% ipython --no-banner

In [1]: import numpy as np

In [2]: np.set_printoptions(precision=1, suppress=True, linewidth=160)

In [3]: rd = lambda a: np.round(a, 1) + 0

In [4]: M = np.array([[-1.0, 1.0, 0.0, 0.0, 0.0],
   ...:     [0.0, -1.0, 1.0, 0.0, 0.0],
   ...:     [0.0, 0.0, -1.0, 1.0, 0.0],
   ...:     [0.0, 0.0, 0.0, -1.0, 1.0],
   ...:     [0.0, 0.0, 0.0, 0.0, -1.0]])

In [5]: # triangular

In [6]: rd(np.linalg.det(M.T))
Out[6]: np.float64(-1.0)

In [7]: rd(np.linalg.eigvals(M))
Out[7]: array([-1., -1., -1., -1., -1.])

In [8]: rd(np.linalg.det(M[::-1]))
Out[8]: np.float64(-1.0)

In [9]: rd(np.linalg.eigvals(M).sum().real)
Out[9]: np.float64(-5.0)

In [10]: rd(np.linalg.det(2 * M)), rd(np.linalg.det(M))
Out[10]: (np.float64(-32.0), np.float64(-1.0))

In [11]: x0 = np.array([-1, -5, -2, -4, 4])

In [12]: rhs = M @ x0

In [13]: rhs
Out[13]: array([-4.,  3., -2.,  8., -4.])

In [14]: rd(np.linalg.solve(M, M[:, 4]))
Out[14]: array([0., 0., 0., 0., 1.])

In [15]: rd(np.linalg.solve(M, -2 * rhs))
Out[15]: array([ 2., 10.,  4.,  8., -8.])

In [16]: rd(np.linalg.solve(M, rhs))
Out[16]: array([-1., -5., -2., -4.,  4.])

In [17]: rd(np.linalg.solve(M, rhs + M[:, 3]))
Out[17]: array([-1., -5., -2., -3.,  4.])

In [18]: left, sv, Vh = np.linalg.svd(M, full_matrices=False)

In [19]: np.allclose(left * sv @ Vh, M)
Out[19]: True

In [20]: rd(left.T @ M @ Vh.T)
Out[20]: 
array([[1.9, 0. , 0. , 0. , 0. ],
       [0. , 1.7, 0. , 0. , 0. ],
       [0. , 0. , 1.3, 0. , 0. ],
       [0. , 0. , 0. , 0.8, 0. ],
       [0. , 0. , 0. , 0. , 0.3]])

In [21]: (sv > 1e-8).sum()
Out[21]: np.int64(5)

In [22]: M.sum(axis=0)
Out[22]: array([-1.,  0.,  0.,  0.,  0.])

In [23]: M - M[0]
Out[23]: 
array([[ 0.,  0.,  0.,  0.,  0.],
       [ 1., -2.,  1.,  0.,  0.],
       [ 1., -1., -1.,  1.,  0.],
       [ 1., -1.,  0., -1.,  1.],
       [ 1., -1.,  0.,  0., -1.]])

In [24]: np.diff(M, axis=0)
Out[24]: 
array([[ 1., -2.,  1.,  0.,  0.],
       [ 0.,  1., -2.,  1.,  0.],
       [ 0.,  0.,  1., -2.,  1.],
       [ 0.,  0.,  0.,  1., -2.]])

In [25]: M.shape
Out[25]: (5, 5)

In [26]: np.linalg.matrix_rank(M)
Out[26]: np.int64(5)

In [27]: q = M.astype(float).copy()

In [28]: for j in range(5):
    ...:     q[:, j] -= q[:, :j] @ (q[:, :j].T @ q[:, j])
    ...:     q[:, j] /= np.linalg.norm(q[:, j])
    ...: 

In [29]: q.T @ q
Out[29]: 
array([[1., 0., 0., 0., 0.],
       [0., 1., 0., 0., 0.],
       [0., 0., 1., 0., 0.],
       [0., 0., 0., 1., 0.],
       [0., 0., 0., 0., 1.]])

In [30]: q
Out[30]: 
array([[-1.,  0.,  0.,  0.,  0.],
       [ 0., -1.,  0.,  0.,  0.],
       [ 0.,  0., -1.,  0.,  0.],
       [ 0.,  0.,  0., -1.,  0.],
       [ 0.,  0.,  0.,  0., -1.]])

In [31]: W0 = np.loadtxt("layer3.csv", delimiter=",")

In [32]: W0
Out[32]: 
array([[0., 1., 0., 1.],
       [1., 0., 1., 0.],
       [0., 1., 0., 0.],
       [1., 0., 0., 0.]])

In [33]: W0 @ W0
Out[33]: 
array([[2., 0., 1., 0.],
       [0., 2., 0., 1.],
       [1., 0., 1., 0.],
       [0., 1., 0., 1.]])

In [34]: Lm = np.diag(W0.sum(axis=1)) - W0

In [35]: round(np.linalg.det(Lm[1:, 1:]))
Out[35]: 1

In [36]: Lm
Out[36]: 
array([[ 2., -1.,  0., -1.],
       [-1.,  2., -1.,  0.],
       [ 0., -1.,  1.,  0.],
       [-1.,  0.,  0.,  1.]])

In [37]: np.argsort(-np.linalg.norm(Lm, axis=0).round(6), kind="stable")[:3]
Out[37]: array([0, 1, 2])

In [38]: np.linalg.matrix_rank(Lm, rtol=0.1)
Out[38]: np.int64(3)

In [39]: rd(np.linalg.norm(Lm, 2) / np.linalg.norm(Lm))
Out[39]: np.float64(0.9)

In [40]: vals, V = np.linalg.eig(W0)

In [41]: rd(np.sort(np.linalg.eigvals(np.linalg.inv(W0))))
Out[41]: array([-1.6, -0.6,  0.6,  1.6])

In [42]: rd(np.sort(np.linalg.eigvals(W0 @ W0)))
Out[42]: array([0.4, 0.4, 2.6, 2.6])

In [43]: def softmax(z):
    ...:     e = np.exp(z - z.max(axis=-1, keepdims=True))
    ...:     return e / e.sum(axis=-1, keepdims=True)
    ...: 

In [44]: rd(softmax(W0[2] + -1))
Out[44]: array([0.2, 0.5, 0.2, 0.2])

In [45]: rd(softmax(10 * W0[2]))
Out[45]: array([0., 1., 0., 0.])

In [46]: S = W0 @ W0.T / np.sqrt(4)

In [47]: rd(softmax(S + np.triu(np.full(S.shape, -np.inf), 1)))
Out[47]: 
array([[1. , 0. , 0. , 0. ],
       [0.3, 0.7, 0. , 0. ],
       [0.4, 0.2, 0.4, 0. ],
       [0.2, 0.3, 0.2, 0.3]])

In [48]: rd(softmax(S)[2] @ W0)
Out[48]: array([0.4, 0.6, 0.2, 0.3])

In [49]: W0.sum(axis=0)
Out[49]: array([2., 2., 1., 1.])

In [50]: np.abs(W0).max()
Out[50]: np.float64(1.0)

In [51]: rd(np.linalg.norm(W0))
Out[51]: np.float64(2.4)

In [52]: rd(np.linalg.svd(W0, compute_uv=False))
Out[52]: array([1.6, 1.6, 0.6, 0.6])

In [53]: W0.sum(axis=1)
Out[53]: array([2., 2., 1., 1.])

In [54]: F = np.load("case14.npy")

In [55]: F
Out[55]: 
array([[0, 0, 0, 0, 0],
       [0, 0, 0, 0, 0],
       [0, 0, 5, 0, 0],
       [0, 0, 0, 2, 0],
       [0, 0, 0, 0, 5]])

In [56]: # columns 0 and 1 are equal

In [57]: np.linalg.matrix_rank(F, rtol=0.1)
Out[57]: np.int64(3)

In [58]: np.linalg.cond(F) > 100
Out[58]: np.True_

In [59]: J = np.array([[-4, -6, -7, 5, 0],
    ...:     [0, -5, 2, -3, 4],
    ...:     [0, 0, -6, -3, 2],
    ...:     [0, 0, 0, 4, 1],
    ...:     [0, 0, 0, 0, 3]])

In [60]: J
Out[60]: 
array([[-4, -6, -7,  5,  0],
       [ 0, -5,  2, -3,  4],
       [ 0,  0, -6, -3,  2],
       [ 0,  0,  0,  4,  1],
       [ 0,  0,  0,  0,  3]])

In [61]: np.linalg.matrix_power(J, 2)
Out[61]: 
array([[ 16,  54,  58,  39, -33],
       [  0,  25, -22,  -3,  -7],
       [  0,   0,  36,   6,  -9],
       [  0,   0,   0,  16,   7],
       [  0,   0,   0,   0,   9]])

In [62]: J @ J
Out[62]: 
array([[ 16,  54,  58,  39, -33],
       [  0,  25, -22,  -3,  -7],
       [  0,   0,  36,   6,  -9],
       [  0,   0,   0,  16,   7],
       [  0,   0,   0,   0,   9]])

In [63]: rd(np.linalg.eigvals(J).sum().real)
Out[63]: np.float64(-8.0)

In [64]: rd(np.linalg.eigvals(J))
Out[64]: array([-4., -5., -6.,  4.,  3.])

In [65]: np.poly(J)
Out[65]: array([   1.,    8.,  -19., -218.,   48., 1440.])

In [66]: np.einsum("ii->", J)
Out[66]: np.int64(-8)

In [67]: rd(np.linalg.det(2 * J)), rd(np.linalg.det(J))
Out[67]: (np.float64(-46080.0), np.float64(-1440.0))

In [68]: rd(np.linalg.det(J[::-1]))
Out[68]: np.float64(-1440.0)

In [69]: rd(np.linalg.det(J.T))
Out[69]: np.float64(-1440.0)

In [70]: x0 = np.array([0, 3, 3, 0, 8])

In [71]: rhs = J @ x0

In [72]: c, lr = np.zeros(5), 1 / np.linalg.norm(J, 2) ** 2

In [73]: for i in range(4):
    ...:     c -= lr * J.T @ (J @ c - rhs)
    ...:     if i % 1 == 0: print(i, round(np.linalg.norm(J @ c - rhs), 1))
    ...: 
0 28.2
1 23.2
2 20.1
3 17.9

In [74]: rd(np.linalg.cond(J))
Out[74]: np.float64(17.4)

In [75]: A = np.array([[2.1, 0.3, -1.1], [0.2, 0.6, 2.2], [2.9, -1.2, 0.1]])

In [76]: rng = np.random.default_rng(12932)

In [77]: A[2] = A[0] + 0.3 * rng.normal(size=3)

In [78]: rd(A)
Out[78]: 
array([[ 2.1,  0.3, -1.1],
       [ 0.2,  0.6,  2.2],
       [ 2.1,  0.7, -1.5]])

In [79]: vals, V = np.linalg.eig(A)

In [80]: rd(np.sort(np.linalg.eigvals(A.T)))
Out[80]: array([-1.4,  1.1,  1.5])

In [81]: rd(vals)
Out[81]: array([-1.4,  1.5,  1.1])

In [82]: rd(np.sort(np.linalg.eigvals(A @ A)))
Out[82]: array([1.2, 1.9, 2.3])

In [83]: x0 = np.array([0, 0, 2])

In [84]: rhs = A @ x0

In [85]: rd(rhs)
Out[85]: array([-2.2,  4.4, -3. ])

In [86]: rd(np.linalg.solve(A, rhs))
Out[86]: array([0., 0., 2.])

In [87]: rd(np.linalg.solve(A, 5 * rhs))
Out[87]: array([ 0.,  0., 10.])

In [88]: rd(np.linalg.solve(A, rhs + A[:, 1]))
Out[88]: array([0., 1., 2.])

In [89]: other = np.linalg.inv(A)

In [90]: rd(A @ other)
Out[90]: 
array([[1., 0., 0.],
       [0., 1., 0.],
       [0., 0., 1.]])

In [91]: rd(other)
Out[91]: 
array([[ 1. ,  0.1, -0.6],
       [-2.2,  0.3,  2.1],
       [ 0.5,  0.4, -0.5]])

In [92]: rd(np.linalg.cond(A))
Out[92]: np.float64(12.3)

In [93]: rd(np.linalg.inv(other))
Out[93]: 
array([[ 2.1,  0.3, -1.1],
       [ 0.2,  0.6,  2.2],
       [ 2.1,  0.7, -1.5]])

In [94]: np.allclose(other, A.T)
Out[94]: False

In [95]: left, sv, Vh = np.linalg.svd(other, full_matrices=False)

In [96]: rd(np.sqrt((sv ** 2).sum())), rd(np.linalg.norm(other))
Out[96]: (np.float64(3.4), np.float64(3.4))

In [97]: rd(sv / sv[0])
Out[97]: array([1. , 0.1, 0.1])

In [98]: gram = A.T @ A

In [99]: (A @ A.T).shape
Out[99]: (3, 3)

In [100]: rd(np.diag(gram))
Out[100]: array([9. , 0.9, 8.2])

In [101]: feats = np.array([[-1.0, 1.0, 1.0], [1.0, -1.0, 1.0], [1.0, 1.0, -1.0]])

In [102]: vals, V = np.linalg.eigh(feats)

In [103]: x0 = np.array([1, 0, 1])

In [104]: rd(V * np.abs(vals) @ V.T)
Out[104]: 
array([[ 1.7, -0.3, -0.3],
       [-0.3,  1.7, -0.3],
       [-0.3, -0.3,  1.7]])

In [105]: rd(V * np.maximum(vals, 0) @ V.T)
Out[105]: 
array([[0.3, 0.3, 0.3],
       [0.3, 0.3, 0.3],
       [0.3, 0.3, 0.3]])

In [106]: np.abs(feats).sum(axis=1).max(), rd(np.abs(vals).max())
Out[106]: (np.float64(3.0), np.float64(2.0))

In [107]: x0 = np.array([1, 1, -2])

In [108]: rhs = feats @ x0

In [109]: c, lr = np.zeros(3), 1 / np.linalg.norm(feats, 2) ** 2

In [110]: for i in range(20):
     ...:     c -= lr * feats.T @ (feats @ c - rhs)
     ...:     if i % 5 == 0: print(i, round(np.linalg.norm(feats @ c - rhs), 1))
     ...: 
0 0.0
5 0.0
10 0.0
15 0.0

In [111]: c
Out[111]: array([ 1.,  1., -2.])

In [112]: rd(np.linalg.cond(feats))
Out[112]: np.float64(2.0)
